$ python -q
>>> import numpy as np
>>> from numpy import linalg as LA
>>> np.set_printoptions(precision=2, suppress=True, linewidth=160)
>>> def tidy(a):
...     return np.round(a, 2) + 0
... 
>>> X = np.loadtxt("w.csv", delimiter=",")
>>> print(X)
[[ 0.4 -0.6  1.7 -1.   0.   0.  -0.2  0.4  1.2 -0.1 -0.4 -1.4  1.2 -0.3 -0.8  2.1]
 [-0.2  0.1 -0.1 -1.2  0.5  0.1  0.  -0.2 -0.8  0.3 -0.9 -0.1 -1.   0.9  0.2  1.4]
 [-0.4 -0.3  1.8  0.9 -0.7  0.   0.1 -0.8  2.4 -0.8 -1.3  0.6 -0.8  0.5 -0.5  0. ]
 [-0.6 -1.7 -1.  -0.5 -0.5 -0.2 -1.3 -1.1 -1.   1.2  0.4 -0.5  0.3  0.   0.8  1.7]
 [-0.3 -0.7  0.7  0.1 -0.8  1.3 -0.8  0.5  0.2  0.4  0.   2.3  0.8 -0.4 -0.3  0.6]
 [-0.1  0.4  1.5 -0.7 -0.7 -1.1  0.  -1.4  0.3 -1.   0.7 -0.5 -0.3 -0.3 -1.6 -0.4]
 [-0.4 -0.5 -0.8 -0.7  1.4  0.3 -1.  -0.8 -0.7 -1.4 -0.8 -0.2  0.4 -2.4  0.7 -0.3]
 [ 0.5 -0.8  0.8  0.5  1.  -0.3  0.2  0.6 -0.2 -2.1  0.2  0.8 -1.7  0.5 -0.2 -0.1]
 [ 0.6 -0.4  0.1  0.3 -1.   0.5 -0.4  0.7  0.3 -1.3 -1.1 -1.2  0.1 -0.9  1.5 -1.1]
 [-0.5  0.4  0.4 -2.7  0.4 -0.5  0.4  0.   0.  -0.2 -0.3 -0.1  0.3 -1.   0.6  1.2]
 [-1.8 -0.5 -1.  -1.6  1.9 -0.5 -1.2  1.5  1.5 -0.2  1.1 -0.4  0.5 -1.4  0.8  0.4]
 [ 1.7  0.4  0.  -0.8 -0.6  0.2 -0.4 -1.2  0.3  0.2 -0.9 -0.3 -1.3  1.7  0.8  1.5]
 [-0.3 -0.8  1.6 -2.   0.5 -0.2  1.  -0.2  0.7  1.2 -1.1 -0.8 -2.  -1.8 -1.1  2.9]
 [-0.8 -1.6  0.  -0.6  1.   1.7  2.   1.4  0.6  1.4  0.5 -1.  -1.6 -0.5  0.1 -0.3]
 [ 0.9 -0.2  0.9  0.8 -0.2 -0.5  1.4  1.3  0.4 -1.2 -0.5  0.5 -0.5  0.1 -0.7 -1.2]]
>>> Uu, sig = LA.svd(X)
Traceback (most recent call last):
  File "<python-input-6>", line 1, in <module>
    Uu, sig = LA.svd(X)
    ^^^^^^^
ValueError: too many values to unpack (expected 2)
>>> Uu, sig, VT = LA.svd(X, full_matrices=False)
>>> print((sig > 1e-8).sum())
15
>>> print(tidy(np.abs(VT[0])))
[0.19 0.19 0.1  0.56 0.21 0.01 0.02 0.01 0.11 0.24 0.07 0.23 0.14 0.29 0.01 0.58]
>>> print(np.abs(Uu[:, 0]).round(6).argmax())
12
>>> arr = np.loadtxt("a.csv", delimiter=",")
>>> print(arr)
[[0. 0. 1. 0. 0. 0. 0. 0.]
 [0. 0. 0. 1. 0. 0. 0. 0.]
 [0. 0. 0. 0. 0. 0. 1. 0.]
 [0. 1. 0. 0. 0. 0. 0. 0.]
 [0. 0. 0. 0. 0. 1. 0. 0.]
 [0. 0. 0. 0. 1. 0. 0. 0.]
 [0. 0. 0. 0. 0. 0. 0. 1.]
 [1. 0. 0. 0. 0. 0. 0. 0.]]
>>> O, r_ = LA.qr(arr)
>>> print(np.allclose(r_.T @ r_, arr.T @ arr))
True
>>> print(np.trace(O @ O.T))
8.0
>>> print(np.abs(np.diag(r_)))
[1. 1. 1. 1. 1. 1. 1. 1.]
>>> print(abs(r_[0, 0]), tidy(LA.norm(arr[:, 0])))
1.0 1.0
>>> K = np.load("mat.npy")
>>> print(tidy(K))
[[ 0.98 -0.09 -0.11 -0.01 -0.12 -0.02 -0.04 -0.08]
 [-0.09  0.6  -0.46 -0.03 -0.52 -0.09 -0.15 -0.34]
 [-0.11 -0.46  0.47 -0.04 -0.6  -0.11 -0.18 -0.39]
 [-0.01 -0.03 -0.04  1.   -0.04 -0.01 -0.01 -0.03]
 [-0.12 -0.52 -0.6  -0.04  0.32 -0.12 -0.2  -0.44]
 [-0.02 -0.09 -0.11 -0.01 -0.12  0.98 -0.04 -0.08]
 [-0.04 -0.15 -0.18 -0.01 -0.2  -0.04  0.94 -0.13]
 [-0.08 -0.34 -0.39 -0.03 -0.44 -0.08 -0.13  0.71]]
>>> rng = np.random.default_rng(1930)
>>> lab = rng.permutation(8)
>>> print(lab)
[0 3 1 5 7 4 6 2]
>>> M2 = K[lab][:, lab]
>>> print(tidy(np.sort(np.abs(LA.eigvals(M2)))))
[1. 1. 1. 1. 1. 1. 1. 1.]
>>> print(tidy(M2))
[[ 0.98 -0.01 -0.09 -0.02 -0.08 -0.12 -0.04 -0.11]
 [-0.01  1.   -0.03 -0.01 -0.03 -0.04 -0.01 -0.04]
 [-0.09 -0.03  0.6  -0.09 -0.34 -0.52 -0.15 -0.46]
 [-0.02 -0.01 -0.09  0.98 -0.08 -0.12 -0.04 -0.11]
 [-0.08 -0.03 -0.34 -0.08  0.71 -0.44 -0.13 -0.39]
 [-0.12 -0.04 -0.52 -0.12 -0.44  0.32 -0.2  -0.6 ]
 [-0.04 -0.01 -0.15 -0.04 -0.13 -0.2   0.94 -0.18]
 [-0.11 -0.04 -0.46 -0.11 -0.39 -0.6  -0.18  0.47]]
>>> print(tidy(LA.det(M2)), tidy(LA.det(K[lab])))
-1.0 1.0
>>> print(tidy(LA.norm(M2, axis=0)))
[1. 1. 1. 1. 1. 1. 1. 1.]
>>> print(tidy(M2[:, 4] @ M2[:, 7]))
0.0
>>> J = np.loadtxt("data.csv", delimiter=",")
>>> print(J)
[[ -45.    0.    4.    5.    4.    1.    4.    5.   -2.   -4.   -3.   -2.    4.    3.   -3.]
 [   1.  -61.   -5.    2.   -5.   -5.    3.    2.    2.    3.    5.   -5.   -5.    4.   -5.]
 [   0.    2.  -97.    4.    4.    5.   -5.   -2.   -1.    4.    1.    0.    4.    0.    0.]
 [   1.   -4.   -4.  -45.    1.    4.   -5.    3.    5.    3.    0.    0.   -4.    5.   -2.]
 [  -3.    5.   -3.    0.  -84.    5.   -2.   -2.   -2.    1.    0.   -1.   -3.    3.   -2.]
 [  -5.   -4.    5.    5.    1.    1.    2.   -2.   -4.   -5.   -2.    3.    3.    4.    4.]
 [  -5.    2.    0.   -2.   -2.    4.  -85.   -1.    1.    1.   -5.   -4.   -2.   -4.   -4.]
 [  -5.    0.    5.    2.    1.   -3.   -4. -124.    1.    5.   -1.   -2.    0.   -2.   -4.]
 [  -3.    5.    4.   -1.    2.    1.    3.   -4. -120.   -2.   -2.    2.    0.    0.   -4.]
 [  -1.   -2.   -5.    3.    5.   -4.    1.   -4.    3. -157.    3.    4.    2.    3.   -3.]
 [  -1.   -1.    1.    0.   -3.   -2.    4.    2.    0.    1.  -65.    4.   -5.    5.    5.]
 [  -3.    0.    0.    0.   -5.   -1.    5.   -2.    2.   -3.    3.   43.   -3.    4.   -4.]
 [   2.   -2.    2.   -1.   -3.    4.   -2.    1.    5.   -1.    5.    3.  -17.    5.   -5.]
 [   0.   -3.    1.   -2.   -2.    3.    1.    5.   -2.    1.   -2.    0.   -2.  162.    3.]
 [  -4.    3.   -3.   -5.    0.    0.   -3.   -3.   -1.   -5.    1.   -4.   -1.   -5.  104.]]
>>> print(J[11] @ J[4])
397.0
>>> print(tidy(LA.norm(J, 2)))
163.41
>>> print(LA.norm(J, axis=1).argmax())
13
>>> assert J == J.T
Traceback (most recent call last):
  File "<python-input-34>", line 1, in <module>
    assert J == J.T
           ^^^^^^^^
ValueError: The truth value of an array with more than one element is ambiguous. Use a.any() or a.all()
>>> print(np.allclose(J @ J.T, J.T @ J))
False
>>> print(np.trace(J))
-590.0
>>> print(tidy(np.sort(np.abs(LA.eigvals(J)))))
[  2.82  17.    42.52  43.    48.94  63.98  63.98  82.07  85.78  96.71 104.87 122.   122.   156.28 161.52]
>>> r0 = np.array([0, 1])
>>> print(np.convolve(J[2], r0))
[  0.   0.   2. -97.   4.   4.   5.  -5.  -2.  -1.   4.   1.   0.   4.   0.   0.]
>>> print(np.cross(J[2, :3], J[14, :3]))
[285. 388.   8.]
>>> mat = np.loadtxt("sample5.csv", delimiter=",")
>>> print(mat)
[[  36.  -54.  -24.   36.   36.   18.   12.  -18.  -30.  -30.   48.   -6.]
 [ -54.   97.   72.  -42.  -62.  -31.  -38.   51.   69.   21. -108.   41.]
 [ -24.   72.   97.    3.  -42.  -21.  -53.   66.   74.  -34. -113.   76.]
 [  36.  -42.    3.   45.   30.   15.   -3.    0.  -12.  -48.   21.   18.]
 [  36.  -62.  -42.   30.   40.   20.   22.  -30.  -42.  -18.   66.  -22.]
 [  18.  -31.  -21.   15.   20.   10.   11.  -15.  -21.   -9.   33.  -11.]
 [  12.  -38.  -53.   -3.   22.   11.   29.  -36.  -40.   20.   61.  -42.]
 [ -18.   51.   66.    0.  -30.  -15.  -36.   45.   51.  -21.  -78.   51.]
 [ -30.   69.   74.  -12.  -42.  -21.  -40.   51.   61.  -11.  -94.   53.]
 [ -30.   21.  -34.  -48.  -18.   -9.   20.  -21.  -11.   61.   14.  -43.]
 [  48. -108. -113.   21.   66.   33.   61.  -78.  -94.   14.  145.  -80.]
 [  -6.   41.   76.   18.  -22.  -11.  -42.   51.   53.  -43.  -80.   65.]]
>>> # looks like rank 2
>>> r0, v = arr[7], arr[6]
>>> print(r0 @ v)
0.0
>>> print(r0 @ r0)
1.0
>>> p = (r0 @ v) / (r0 @ r0) * r0
>>> print((v - p) @ r0)
0.0
>>> print(LA.matrix_rank(np.outer(r0, v)))
1
>>> print(np.outer(r0, v))
[[0. 0. 0. 0. 0. 0. 0. 1.]
 [0. 0. 0. 0. 0. 0. 0. 0.]
 [0. 0. 0. 0. 0. 0. 0. 0.]
 [0. 0. 0. 0. 0. 0. 0. 0.]
 [0. 0. 0. 0. 0. 0. 0. 0.]
 [0. 0. 0. 0. 0. 0. 0. 0.]
 [0. 0. 0. 0. 0. 0. 0. 0.]
 [0. 0. 0. 0. 0. 0. 0. 0.]]
>>> print(v - p)
[0. 0. 0. 0. 0. 0. 0. 1.]
>>> Uu, sig, VT = LA.svd(mat)
>>> vecs = VT[:(sig > 1e-8).sum()]
>>> vec = mat[8] + 3 * mat[6] + rng.integers(2) * np.eye(12)[1]
>>> print(vec)
[  6. -44. -85. -21.  24.  12.  47. -57. -59.  49.  89. -73.]
>>> print(np.allclose(vecs.T @ vecs @ vec, vec))
False
>>> print(tidy(np.diag(vecs.T @ vecs)))
[0.14 0.24 0.21 0.23 0.11 0.03 0.06 0.09 0.11 0.32 0.27 0.19]
>>> print(tidy(vecs.T @ vecs))
[[ 0.14 -0.16  0.    0.17  0.12  0.06 -0.01 -0.01 -0.05 -0.18  0.09  0.06]
 [-0.16  0.24  0.09 -0.17 -0.16 -0.08 -0.04  0.07  0.12  0.15 -0.2   0.01]
 [ 0.    0.09  0.21  0.07 -0.04 -0.02 -0.12  0.14  0.14 -0.14 -0.21  0.19]
 [ 0.17 -0.17  0.07  0.23  0.13  0.06 -0.05  0.04 -0.02 -0.26  0.04  0.14]
 [ 0.12 -0.16 -0.04  0.13  0.11  0.05  0.02 -0.04 -0.08 -0.12  0.12  0.01]
 [ 0.06 -0.08 -0.02  0.06  0.05  0.03  0.01 -0.02 -0.04 -0.06  0.06  0.01]
 [-0.01 -0.04 -0.12 -0.05  0.02  0.01  0.06 -0.08 -0.07  0.09  0.11 -0.11]
 [-0.01  0.07  0.14  0.04 -0.04 -0.02 -0.08  0.09  0.09 -0.08 -0.14  0.12]
 [-0.05  0.12  0.14 -0.02 -0.08 -0.04 -0.07  0.09  0.11 -0.03 -0.17  0.1 ]
 [-0.18  0.15 -0.14 -0.26 -0.12 -0.06  0.09 -0.08 -0.03  0.32  0.02 -0.2 ]
 [ 0.09 -0.2  -0.21  0.04  0.12  0.06  0.11 -0.14 -0.17  0.02  0.27 -0.15]
 [ 0.06  0.01  0.19  0.14  0.01  0.01 -0.11  0.12  0.1  -0.2  -0.15  0.19]]
>>> print(tidy(LA.norm(vec - vecs.T @ vecs @ vec)))
0.87
>>> r0, v = mat[2], mat[5]
>>> print(r0 @ r0)
49725.0
>>> p = (r0 @ v) / (r0 @ r0) * r0
>>> print(tidy(LA.norm(r0 + v) ** 2 + LA.norm(r0 - v) ** 2))
108508.0
>>> print(np.outer(r0, v))
[[ -432.   744.   504.  -360.  -480.  -240.  -264.   360.   504.   216.  -792.   264.]
 [ 1296. -2232. -1512.  1080.  1440.   720.   792. -1080. -1512.  -648.  2376.  -792.]
 [ 1746. -3007. -2037.  1455.  1940.   970.  1067. -1455. -2037.  -873.  3201. -1067.]
 [   54.   -93.   -63.    45.    60.    30.    33.   -45.   -63.   -27.    99.   -33.]
 [ -756.  1302.   882.  -630.  -840.  -420.  -462.   630.   882.   378. -1386.   462.]
 [ -378.   651.   441.  -315.  -420.  -210.  -231.   315.   441.   189.  -693.   231.]
 [ -954.  1643.  1113.  -795. -1060.  -530.  -583.   795.  1113.   477. -1749.   583.]
 [ 1188. -2046. -1386.   990.  1320.   660.   726.  -990. -1386.  -594.  2178.  -726.]
 [ 1332. -2294. -1554.  1110.  1480.   740.   814. -1110. -1554.  -666.  2442.  -814.]
 [ -612.  1054.   714.  -510.  -680.  -340.  -374.   510.   714.   306. -1122.   374.]
 [-2034.  3503.  2373. -1695. -2260. -1130. -1243.  1695.  2373.  1017. -3729.  1243.]
 [ 1368. -2356. -1596.  1140.  1520.   760.   836. -1140. -1596.  -684.  2508.  -836.]]
>>> Uu, sig, VT = LA.svd(mat)
>>> print(tidy(sig))
[544.05 186.95   0.     0.     0.     0.     0.     0.     0.     0.     0.     0.  ]
>>> M2 = Uu[:, :2] @ np.diag(sig[:2]) @ VT[:2]
>>> print(LA.matrix_rank(M2))
2
>>> print(tidy(LA.norm(mat - M2) / LA.norm(mat)))
0.0
>>> print(tidy(M2))
[[  36.  -54.  -24.   36.   36.   18.   12.  -18.  -30.  -30.   48.   -6.]
 [ -54.   97.   72.  -42.  -62.  -31.  -38.   51.   69.   21. -108.   41.]
 [ -24.   72.   97.    3.  -42.  -21.  -53.   66.   74.  -34. -113.   76.]
 [  36.  -42.    3.   45.   30.   15.   -3.    0.  -12.  -48.   21.   18.]
 [  36.  -62.  -42.   30.   40.   20.   22.  -30.  -42.  -18.   66.  -22.]
 [  18.  -31.  -21.   15.   20.   10.   11.  -15.  -21.   -9.   33.  -11.]
 [  12.  -38.  -53.   -3.   22.   11.   29.  -36.  -40.   20.   61.  -42.]
 [ -18.   51.   66.    0.  -30.  -15.  -36.   45.   51.  -21.  -78.   51.]
 [ -30.   69.   74.  -12.  -42.  -21.  -40.   51.   61.  -11.  -94.   53.]
 [ -30.   21.  -34.  -48.  -18.   -9.   20.  -21.  -11.   61.   14.  -43.]
 [  48. -108. -113.   21.   66.   33.   61.  -78.  -94.   14.  145.  -80.]
 [  -6.   41.   76.   18.  -22.  -11.  -42.   51.   53.  -43.  -80.   65.]]
>>> m1 = np.array([[-2.0, -1.0, -2.0, -1.0],
...     [-1.0, -2.0, -4.0, 1.0],
...     [-1.0, 1.0, -1.0, 1.0],
...     [-1.0, 1.0, 2.0, -2.0]])
>>> M2 = X / np.sqrt((X ** 2).mean(axis=1, keepdims=True))
>>> print(LA.matrix_rank(M2) == LA.matrix_rank(X))
True
>>> print(tidy(M2[13]))
[-0.72 -1.44  0.   -0.54  0.9   1.52  1.79  1.26  0.54  1.26  0.45 -0.9  -1.44 -0.45  0.09 -0.27]
>>> Uu, sig, VT = LA.svd(m1)
>>> print(tidy(sig))
[5.81 3.   1.79 0.  ]
>>> M2 = Uu[:, :3] @ np.diag(sig[:3]) @ VT[:3]
>>> print(LA.matrix_rank(m1, rtol=0.05))
3
>>> print(tidy(LA.norm(m1 - M2) / LA.norm(m1)))
0.0
>>> print(tidy(M2))
[[-2. -1. -2. -1.]
 [-1. -2. -4.  1.]
 [-1.  1. -1.  1.]
 [-1.  1.  2. -2.]]
>>> print(LA.matrix_rank(M2))
3
